% python3 -q
>>> import numpy as np
>>> np.set_printoptions(suppress=True, linewidth=140)
>>> M = np.loadtxt("x.csv", delimiter=",")
>>> M
array([[ -0.9,   2.3,  -1.3,  -0.9,  -0.5,  -1. ,   1.2],
       [  0.2,   0.3,  -1.4,   2.9,  -1.3,   0.1,   0.6],
       [  1.9,  -1.2,  -1.4,   0.1,  -1. ,  -0.2,  -1.5],
       [ -0.1,   0.6,   0. ,  -1.6,   1.8,   0.6,   0.4],
       [  0.6,  -0.7,  -1.2,   0.6,  -0.8,  -0.3,   0.4],
       [ -0.7,  -0.1,   0.1,   1.1,  -0.7,   0.9,   0.6],
       [ -0.6,   0.3,   0.7,   0.9,  -0.5,   0.4,   1.6],
       [  1.5,  -0.7,  -0.6,   0. ,  -0.2,   0.2,   0. ],
       [  2. ,   0. ,  -0.2,   1.3,   0.4,  -2.2,  -0.1],
       [  0.3,   0.8,  -0.3,   0. ,   0.2,  -0.1,  -1.6],
       [ -0.3,   0.3,  -0.8,   0.5,  -0.6,   1.3,   0.1],
       [ -1.3,   0.6,  -0.3,  -1.1,   1.5,  -0.6,   1. ],
       [ -2.2,  -1.2,   1.9,  -0.2,   1. ,  -0.8,  -0.6],
       [  0.9,  -0.5,   0.7,  -1.5,  -0.7,   1. ,   0.1],
       [ -0.2,   0.7,   2. ,  -0.5,   0.7,  -1. ,  -0.7],
       [ -0.5,   0.1,  -0.2,  -1. ,   0.3,  -0.6,   0.4],
       [  0.3,  -0.2,   0.9,  -0.8,   0.8,   1.9,  -1.5],
       [ -0.7,  -0.1,   0.1,   0.9,  -0.5,  -0.7,  -1.6],
       [ -0.9,   0.2,  -0.6,  -0.7,   0.7,   1.1,   1.4],
       [ -0.1,   1.3,  -1.1,   0.4,  -3.4,  -0.7,  -0.3],
       [ -1.1,  -0.1,   0.9,  -0.6,   0.4,   0. ,   0.8],
       [ -1.9,  -1.3,   1.3,   0.5,  -0.6,  -0.7,  -1.6],
       [  0.8,  -0.2,   2.4,   1.7,  -0.6,   0.8,   0.9],
       [  1. ,  -0.2,  -1.5,  -1.8,   0.8,  -1. ,   1.3],
       [  0.1,  -0.2,  -0.4,   2.5,   0.1,  -1.8,   1.5],
       [ -0.7,  -1. ,   0.9,   0.1,  -0.5,  -0.7,   1.1],
       [-20. ,  50. ,  26. , -18. , -16. ,  -4. ,  26. ],
       [ -0.6,   0.7,   2.6,   1.6,   0.2,   1.6,  -0.1],
       [ -0.8,  -1. ,  -0.4,   1.1,  -0.2,   0.7,  -1. ],
       [  1.1,   0.3,  -0.6,  -0.2,  -0.4,  -2.5,   0.5],
       [ -0.2,  -2.4,  -0.8,  -1. ,  -1.1,  -2.3,  -1.2],
       [ -0.6,   0. ,  -0.2,   0.9,   0.9,   1.1,  -2.2]])
>>> Xc = M - M.mean(axis=0)
>>> V = np.linalg.svd(Xc)[2][:1]
>>> Y = Xc - Xc @ V.T @ V
>>> np.linalg.norm(Y, axis=1).round(6).argmax()
np.int64(19)
>>> np.round(Y.std(axis=0), 1)
array([0.9, 0.6, 1. , 1.1, 1. , 1.1, 0.9])
>>> d = np.linalg.norm(M[:, None] - M[None], axis=-1)
>>> np.unravel_index(d.round(6).argmax(), d.shape)
(np.int64(2), np.int64(26))
>>> np.round(np.linalg.norm(M, axis=1), 1)
array([ 3.4,  3.5,  3.2,  2.6,  1.9,  1.8,  2.2,  1.8,  3.3,  1.9,  1.8,  2.6,  3.5,  2.3,  2.6,  1.4,  2.8,  2.1,  2.3,  3.9,  1.8,  3.3,
        3.3,  3.1,  3.5,  2.1, 69.6,  3.6,  2.1,  2.9,  3.9,  2.8])
>>> np.linalg.matrix_rank(d ** 2)
np.int64(9)
>>> d[:5, :5].round(1)
array([[0. , 4.7, 5.4, 3.8, 3.8],
       [4.7, 0. , 4.2, 5.7, 2.6],
       [5.4, 4.2, 0. , 4.9, 2.4],
       [3.8, 5.7, 4.9, 0. , 4. ],
       [3.8, 2.6, 2.4, 4. , 0. ]])
>>> d.mean(axis=1).argmax()
np.int64(26)
>>> d.shape
(32, 32)
>>> mat = np.array([[1, -4, 16, -64],
...     [1, -3, 9, -27],
...     [1, -2, 4, -8],
...     [1, -1, 1, -1],
...     [1, 0, 0, 0],
...     [1, 1, 1, 1],
...     [1, 2, 4, 8],
...     [1, 3, 9, 27]])
>>> Y = mat / np.linalg.norm(mat, axis=1, keepdims=True)
>>> G = Y @ Y.T
>>> G[5].round(1)
array([-0.4, -0.3, -0.3,  0. ,  0.5,  1. ,  0.8,  0.7])
>>> (G - 2 * np.eye(8)).round(6).argmax(axis=1)
array([1, 0, 1, 2, 3, 6, 7, 6])
>>> np.argwhere(np.triu(np.abs(G) > 0.95, 1))
array([[0, 1],
       [0, 2],
       [1, 2],
       [6, 7]])
>>> (np.abs(G) > 0.9).astype(int)
array([[1, 1, 1, 0, 0, 0, 0, 0],
       [1, 1, 1, 0, 0, 0, 0, 0],
       [1, 1, 1, 0, 0, 0, 0, 0],
       [0, 0, 0, 1, 0, 0, 0, 0],
       [0, 0, 0, 0, 1, 0, 0, 0],
       [0, 0, 0, 0, 0, 1, 0, 0],
       [0, 0, 0, 0, 0, 0, 1, 1],
       [0, 0, 0, 0, 0, 0, 1, 1]])
>>> x0 = np.array([1, -2, 2, 0])
>>> mat @ x0
array([41, 25, 13,  5,  1,  1,  5, 13])
>>> mat @ np.eye(4)[0]
array([1., 1., 1., 1., 1., 1., 1., 1.])
>>> np.sign((mat @ x0).round(6))
array([1, 1, 1, 1, 1, 1, 1, 1])
>>> mat @ (2 * x0)
array([82, 50, 26, 10,  2,  2, 10, 26])
>>> mat * x0
array([[ 1,  8, 32,  0],
       [ 1,  6, 18,  0],
       [ 1,  4,  8,  0],
       [ 1,  2,  2,  0],
       [ 1,  0,  0,  0],
       [ 1, -2,  2,  0],
       [ 1, -4,  8,  0],
       [ 1, -6, 18,  0]])
>>> (mat * x0).sum(axis=1)
array([41, 25, 13,  5,  1,  1,  5, 13])
>>> Q, V = np.linalg.qr(mat[:, :1])[0], np.linalg.qr(mat[:, 1:])[0]
>>> sigma = np.linalg.svd(Q.T @ V, compute_uv=False)
>>> np.round(np.degrees(np.arccos(sigma.clip(0, 1))), 1)
array([39.1])
>>> np.round(np.linalg.norm(Q @ Q.T - V @ V.T, 2), 1)
np.float64(1.0)
>>> (sigma > 0.9).sum()
np.int64(0)
>>> Y = np.array([[0, 0, 1], [2, -1, 0], [-2, -1, 0], [0, -2, -2]])
>>> np.linalg.matrix_rank(mat @ Y)
np.int64(3)
>>> np.einsum("ij,ij->i", mat, mat)
array([4369,  820,   85,    4,    1,    4,   85,  820])
>>> np.linalg.matrix_rank(np.vstack([mat, Y.T]))
np.int64(4)
>>> K = np.loadtxt("sample13.csv", delimiter=",")
>>> K
array([[ 15., -25.,  45.,   0.,  40.,  40.,  40.],
       [ -6.,  10., -18.,   0., -16., -16., -16.],
       [-15.,  25., -45.,   0., -40., -40., -40.],
       [-15.,  25., -45.,   0., -40., -40., -40.],
       [ -6.,  10., -18.,   0., -16., -16., -16.],
       [ 15., -25.,  45.,   0.,  40.,  40.,  40.]])
>>> # null space of dimension 6
>>> r = np.linalg.matrix_rank(K)
>>> r
np.int64(1)
>>> N = np.linalg.svd(K)[2][r:].T
>>> N.shape
(7, 6)
>>> np.round(N @ N.T, 1) + 0
array([[ 1. ,  0. , -0.1,  0. , -0.1, -0.1, -0.1],
       [ 0. ,  0.9,  0.1,  0. ,  0.1,  0.1,  0.1],
       [-0.1,  0.1,  0.7,  0. , -0.2, -0.2, -0.2],
       [ 0. ,  0. ,  0. ,  1. ,  0. ,  0. ,  0. ],
       [-0.1,  0.1, -0.2,  0. ,  0.8, -0.2, -0.2],
       [-0.1,  0.1, -0.2,  0. , -0.2,  0.8, -0.2],
       [-0.1,  0.1, -0.2,  0. , -0.2, -0.2,  0.8]])
>>> np.linalg.matrix_rank(K.T @ K), np.linalg.matrix_rank(K @ K.T)
(np.int64(1), np.int64(1))
>>> np.allclose(K @ N, 0)
True
